In [1]: import numpy as np

In [2]: from numpy import linalg as LA

In [3]: np.set_printoptions(suppress=True, linewidth=160)

In [4]: X = np.load("run17.npy")

In [5]: X
Out[5]: 
array([[ 1., -3.,  0.,  0.,  0.,  0.,  0.,  0.],
       [-3., -2., -3.,  0.,  0.,  0.,  0.,  0.],
       [ 0., -3.,  2., -3.,  0.,  0.,  0.,  0.],
       [ 0.,  0., -3., -1., -3.,  0.,  0.,  0.],
       [ 0.,  0.,  0., -3., -1., -3.,  0.,  0.],
       [ 0.,  0.,  0.,  0., -3.,  0., -3.,  0.],
       [ 0.,  0.,  0.,  0.,  0., -3.,  1., -3.],
       [ 0.,  0.,  0.,  0.,  0.,  0., -3.,  1.]])

In [6]: # equal to its transpose

In [7]: ang = np.radians(90)

In [8]: r_ = np.eye(8)

In [9]: r_[3, 3] = r_[2, 2] = np.cos(ang)

In [10]: r_[3, 2], r_[2, 3] = -np.sin(ang), np.sin(ang)

In [11]: r_.round(2) + 0
Out[11]: 
array([[ 1.,  0.,  0.,  0.,  0.,  0.,  0.,  0.],
       [ 0.,  1.,  0.,  0.,  0.,  0.,  0.,  0.],
       [ 0.,  0.,  0.,  1.,  0.,  0.,  0.,  0.],
       [ 0.,  0., -1.,  0.,  0.,  0.,  0.,  0.],
       [ 0.,  0.,  0.,  0.,  1.,  0.,  0.,  0.],
       [ 0.,  0.,  0.,  0.,  0.,  1.,  0.,  0.],
       [ 0.,  0.,  0.,  0.,  0.,  0.,  1.,  0.],
       [ 0.,  0.,  0.,  0.,  0.,  0.,  0.,  1.]])

In [12]: M2 = X @ r_.T

In [13]: M2.round(2) + 0
Out[13]: 
array([[ 1., -3.,  0.,  0.,  0.,  0.,  0.,  0.],
       [-3., -2.,  0.,  3.,  0.,  0.,  0.,  0.],
       [ 0., -3., -3., -2.,  0.,  0.,  0.,  0.],
       [ 0.,  0., -1.,  3., -3.,  0.,  0.,  0.],
       [ 0.,  0., -3.,  0., -1., -3.,  0.,  0.],
       [ 0.,  0.,  0.,  0., -3.,  0., -3.,  0.],
       [ 0.,  0.,  0.,  0.,  0., -3.,  1., -3.],
       [ 0.,  0.,  0.,  0.,  0.,  0., -3.,  1.]])

In [14]: np.allclose(X @ X.T, M2 @ M2.T)
Out[14]: True

In [15]: round(float(LA.det(r_)), 2), np.trace(r_)
Out[15]: (1.0, np.float64(6.0))

In [16]: np.allclose(LA.norm(X, axis=1), LA.norm(M2, axis=1))
Out[16]: True
